$ ipython --no-banner

In [1]: import numpy as np

In [2]: import numpy.linalg as la

In [3]: np.set_printoptions(precision=3, suppress=True, linewidth=120, legacy="1.25")

In [4]: rnd = lambda a: np.round(a, 3) + 0

In [5]: mat = np.loadtxt("arr.csv", delimiter=",")

In [6]: mat
Out[6]: 
array([[-7., -4., -3.,  7.],
       [ 1., 60.,  4.,  1.],
       [ 8., -3., -4.,  9.],
       [ 4.,  0.,  5., 13.]])

In [7]: B = la.inv(mat)

In [8]: rnd(mat @ B)
Out[8]: 
array([[1., 0., 0., 0.],
       [0., 1., 0., 0.],
       [0., 0., 1., 0.],
       [0., 0., 0., 1.]])

In [9]: np.allclose(B, mat.T)
Out[9]: False

In [10]: x0 = np.array([6, 9, 2, -8])

In [11]: y = mat @ x0

In [12]: y
Out[12]: array([-140.,  546.,  -59.,  -70.])

In [13]: rnd(la.solve(mat.T, mat[1]))
Out[13]: array([0., 1., 0., 0.])

In [14]: print(rnd(la.solve(mat, mat[:, 1])))
[0. 1. 0. 0.]

In [15]: B = np.array([[-1, 0], [-1, 1], [0, -1], [2, 2]])

In [16]: print(np.einsum("ij->j", mat))
[ 6. 53.  2. 30.]

In [17]: mat @ B
Out[17]: 
array([[ 25.,  13.],
       [-59.,  58.],
       [ 13.,  19.],
       [ 22.,  21.]])

In [18]: np.vstack([mat, B.T]).shape
Out[18]: (6, 4)

In [19]: np.einsum("ik,kj->ji", mat, B)
Out[19]: 
array([[ 25., -59.,  13.,  22.],
       [ 13.,  58.,  19.,  21.]])

In [20]: rng = np.random.default_rng(51651)

In [21]: theta = rng.uniform(0, 2 * np.pi, 26)

In [22]: q, _ = la.qr(np.array([[0.3, -0.6], [-0.4, -0.5], [0.9, 0.3], [-1.8, -0.4], [0.4, 0.2]]))

In [23]: E = 5 * np.c_[np.cos(theta), np.sin(theta)] @ q.T

In [24]: print(rnd(E))
[[-1.312 -2.002  2.124 -3.67   1.136]
 [ 2.167  2.347 -1.957  3.109 -1.139]
 [ 4.105  1.844  0.495 -2.117 -0.155]
 [-3.856 -1.507 -0.828  2.679 -0.027]
 [ 3.993  1.681  0.664 -2.405 -0.064]
 [ 3.878  1.533  0.804 -2.639  0.014]
 [-4.123 -2.617  0.738 -0.228  0.744]
 [-3.447 -2.681  1.415 -1.71   1.002]
 [-3.833 -1.48  -0.853  2.719 -0.041]
 [ 0.421 -1.117  2.16  -4.235  0.989]
 [ 1.905  2.249 -2.021  3.305 -1.144]
 [ 2.236  0.063  1.79  -4.048  0.639]
 [-1.289 -1.992  2.127 -3.682  1.135]
 [-3.793 -2.696  1.146 -1.1    0.907]
 [-2.808 -0.507 -1.557  3.769 -0.474]
 [ 4.27   2.199  0.06  -1.335 -0.378]
 [-2.332 -2.405  1.911 -2.974  1.132]
 [-1.536 -2.099  2.091 -3.544  1.142]
 [-1.148 -1.928  2.143 -3.754  1.13 ]
 [ 3.255  0.892  1.314 -3.433  0.316]
 [-4.124 -2.616  0.736 -0.224  0.743]
 [ 2.395  0.182  1.733 -3.984  0.597]
 [-4.264 -2.467  0.378  0.499  0.586]
 [ 3.298  0.931  1.286 -3.393  0.298]
 [ 4.179  1.972  0.351 -1.863 -0.231]
 [ 0.721 -0.941  2.13  -4.262  0.945]]

In [25]: Xc = E - E.mean(axis=0)

In [26]: V = la.svd(Xc)[2][:2]

In [27]: B = Xc - Xc @ V.T @ V

In [28]: rnd((Xc @ V.T).std(axis=0))
Out[28]: array([3.657, 2.901])

In [29]: print(rnd(B.std(axis=0)))
[0. 0. 0. 0. 0.]

In [30]: rnd(np.cov(Xc @ V.T, rowvar=False))
Out[30]: 
array([[13.91 ,  0.   ],
       [ 0.   ,  8.752]])

In [31]: print(rnd(np.diag(V.T @ V)))
[0.736 0.291 0.192 0.729 0.052]

In [32]: F = np.load("case17.npy")

In [33]: rnd(F)
Out[33]: 
array([[0.111, 0.444, 0.444],
       [0.167, 0.833, 0.   ],
       [0.4  , 0.   , 0.6  ]])

In [34]: w, V = la.eig(F)

In [35]: rnd(F @ V[:, 0] - w[0] * V[:, 0])
Out[35]: array([0., 0., 0.])

In [36]: feats = np.load("sample7.npy")

In [37]: feats
Out[37]: 
array([[1.  , 0.5 , 0.25],
       [0.5 , 1.  , 0.5 ],
       [0.25, 0.5 , 1.  ]])

In [38]: U, sig, VT = la.svd(E)

In [39]: V = VT[:(sig > 1e-8).sum()]

In [40]: x0 = E[24] + 5 * E[8] + rng.integers(2) * np.eye(5)[1]

In [41]: rnd(x0)
Out[41]: array([-14.984,  -5.427,  -3.911,  11.731,  -0.436])

In [42]: print(np.allclose(V.T @ V @ x0, x0))
True

In [43]: x0 = np.array([2, 1, 4])

In [44]: print((feats @ x0).argmax())
2

In [45]: la.norm(feats @ x0) <= la.norm(feats, 2) * la.norm(x0) + 1e-9
Out[45]: True

In [46]: feats @ np.eye(3)[0]
Out[46]: array([1.  , 0.5 , 0.25])

In [47]: (feats * x0).sum(axis=1)
Out[47]: array([3.5, 4. , 5. ])
